% python3 -q
>>> import numpy as np
>>> np.set_printoptions(precision=1, suppress=True, linewidth=160)
>>> E = np.loadtxt("block18.csv", delimiter=",")
>>> E
array([[0., 6., 9., 9., 1., 2., 8., 6.],
       [0., 0., 4., 5., 0., 0., 7., 9.],
       [0., 0., 0., 0., 5., 1., 9., 5.],
       [0., 0., 0., 0., 6., 2., 4., 7.],
       [0., 0., 0., 0., 0., 2., 7., 9.],
       [0., 0., 0., 0., 0., 0., 3., 5.],
       [0., 0., 0., 0., 0., 0., 0., 8.],
       [0., 0., 0., 0., 0., 0., 0., 0.]])
>>> # triangular: eigenvalues sit on the diagonal
>>> rk = np.linalg.matrix_rank(E)
>>> rk
np.int64(6)
>>> null = np.linalg.svd(E)[2][rk:].T
>>> np.round(null @ null.T, 1) + 0
array([[ 1. ,  0. ,  0. ,  0. ,  0. ,  0. ,  0. ,  0. ],
       [ 0. ,  0.1, -0.2,  0.1,  0. ,  0. ,  0. ,  0. ],
       [ 0. , -0.2,  0.6, -0.5,  0. ,  0. ,  0. ,  0. ],
       [ 0. ,  0.1, -0.5,  0.4,  0. ,  0. ,  0. ,  0. ],
       [ 0. ,  0. ,  0. ,  0. ,  0. ,  0. ,  0. ,  0. ],
       [ 0. ,  0. ,  0. ,  0. ,  0. ,  0. ,  0. ,  0. ],
       [ 0. ,  0. ,  0. ,  0. ,  0. ,  0. ,  0. ,  0. ],
       [ 0. ,  0. ,  0. ,  0. ,  0. ,  0. ,  0. ,  0. ]])
>>> null.shape
(8, 2)
>>> [int(np.linalg.matrix_rank(np.delete(E, i, axis=0))) for i in range(8)]
[5, 5, 6, 6, 6, 6, 6, 6]
>>> np.round(E @ null, 1) + 0
array([[0., 0.],
       [0., 0.],
       [0., 0.],
       [0., 0.],
       [0., 0.],
       [0., 0.],
       [0., 0.],
       [0., 0.]])
>>> def softmax(z):
...     e = np.exp(z - z.max(axis=-1, keepdims=True))
...     return e / e.sum(axis=-1, keepdims=True)
... 
>>> softmax(E).sum(axis=1)
array([1., 1., 1., 1., 1., 1., 1., 1.])
>>> np.round(softmax(E[4]), 1) + 0
array([0. , 0. , 0. , 0. , 0. , 0. , 0.1, 0.9])
>>> S = E @ E.T / np.sqrt(8)
>>> np.round(softmax(S), 1) + 0
array([[1. , 0. , 0. , 0. , 0. , 0. , 0. , 0. ],
       [1. , 0. , 0. , 0. , 0. , 0. , 0. , 0. ],
       [0. , 0. , 1. , 0. , 0. , 0. , 0. , 0. ],
       [0. , 0. , 0.3, 0.7, 0. , 0. , 0. , 0. ],
       [0. , 0.2, 0. , 0. , 0.8, 0. , 0. , 0. ],
       [0. , 0.5, 0. , 0. , 0.5, 0. , 0. , 0. ],
       [0. , 0.5, 0. , 0. , 0.5, 0. , 0. , 0. ],
       [0.1, 0.1, 0.1, 0.1, 0.1, 0.1, 0.1, 0.1]])
>>> np.round(softmax(S + np.triu(np.full(S.shape, -np.inf), 1)), 1) + 0
array([[1. , 0. , 0. , 0. , 0. , 0. , 0. , 0. ],
       [1. , 0. , 0. , 0. , 0. , 0. , 0. , 0. ],
       [0. , 0. , 1. , 0. , 0. , 0. , 0. , 0. ],
       [0. , 0. , 0.3, 0.7, 0. , 0. , 0. , 0. ],
       [0. , 0.2, 0. , 0. , 0.8, 0. , 0. , 0. ],
       [0. , 0.5, 0. , 0. , 0.5, 0. , 0. , 0. ],
       [0. , 0.5, 0. , 0. , 0.5, 0. , 0. , 0. ],
       [0.1, 0.1, 0.1, 0.1, 0.1, 0.1, 0.1, 0.1]])
>>> np.round(E @ np.linalg.pinv(E) @ E, 1) + 0
array([[0., 6., 9., 9., 1., 2., 8., 6.],
       [0., 0., 4., 5., 0., 0., 7., 9.],
       [0., 0., 0., 0., 5., 1., 9., 5.],
       [0., 0., 0., 0., 6., 2., 4., 7.],
       [0., 0., 0., 0., 0., 2., 7., 9.],
       [0., 0., 0., 0., 0., 0., 3., 5.],
       [0., 0., 0., 0., 0., 0., 0., 8.],
       [0., 0., 0., 0., 0., 0., 0., 0.]])
>>> np.unique(E.round(6), axis=0).shape
(8, 8)
>>> np.linalg.lstsq(E[:-1].T, E[-1])[2]
np.int32(6)
>>> round(float(np.trace(np.linalg.pinv(E) @ E)), 1)
6.0
>>> np.allclose(E[:-1].T @ np.linalg.lstsq(E[:-1].T, E[-1])[0], E[-1])
True
>>> w1 = np.array([[3, 2, 0, 2],
...     [3, 2, 2, 2],
...     [0, 2, 3, 0],
...     [0, 0, 1, 0],
...     [0, 0, 3, 0],
...     [3, 2, 1, 0],
...     [1, 3, 2, 0],
...     [0, 1, 2, 0]])
>>> coef = np.array([3, 1, 2, 2])
>>> H = np.maximum(E @ w1 + coef, 0)
>>> np.linalg.matrix_rank(H)
np.int64(4)
>>> H
array([[35., 65., 83., 14.],
       [10., 39., 51.,  2.],
       [15., 35., 46.,  2.],
       [13., 24., 44.,  2.],
       [16., 35., 36.,  2.],
       [ 6., 15., 18.,  2.],
       [ 3.,  9., 18.,  2.],
       [ 3.,  1.,  2.,  2.]])
>>> (H > 0).astype(int)
array([[1, 1, 1, 1],
       [1, 1, 1, 1],
       [1, 1, 1, 1],
       [1, 1, 1, 1],
       [1, 1, 1, 1],
       [1, 1, 1, 1],
       [1, 1, 1, 1],
       [1, 1, 1, 1]])
>>> W2 = np.array([[-1, -3], [3, -2], [-3, -1], [1, -2]])
>>> (H @ W2).round(6).argmax(axis=1)
array([0, 0, 0, 0, 0, 0, 0, 0])
>>> w1 @ W2
array([[  5, -17],
       [ -1, -19],
       [ -3,  -7],
       [ -3,  -1],
       [ -9,  -3],
       [  0, -14],
       [  2, -11],
       [ -3,  -4]])
>>> H @ W2
array([[ -75., -346.],
       [ -44., -163.],
       [ -46., -165.],
       [ -71., -135.],
       [ -17., -158.],
       [ -13.,  -70.],
       [ -28.,  -49.],
       [  -4.,  -17.]])
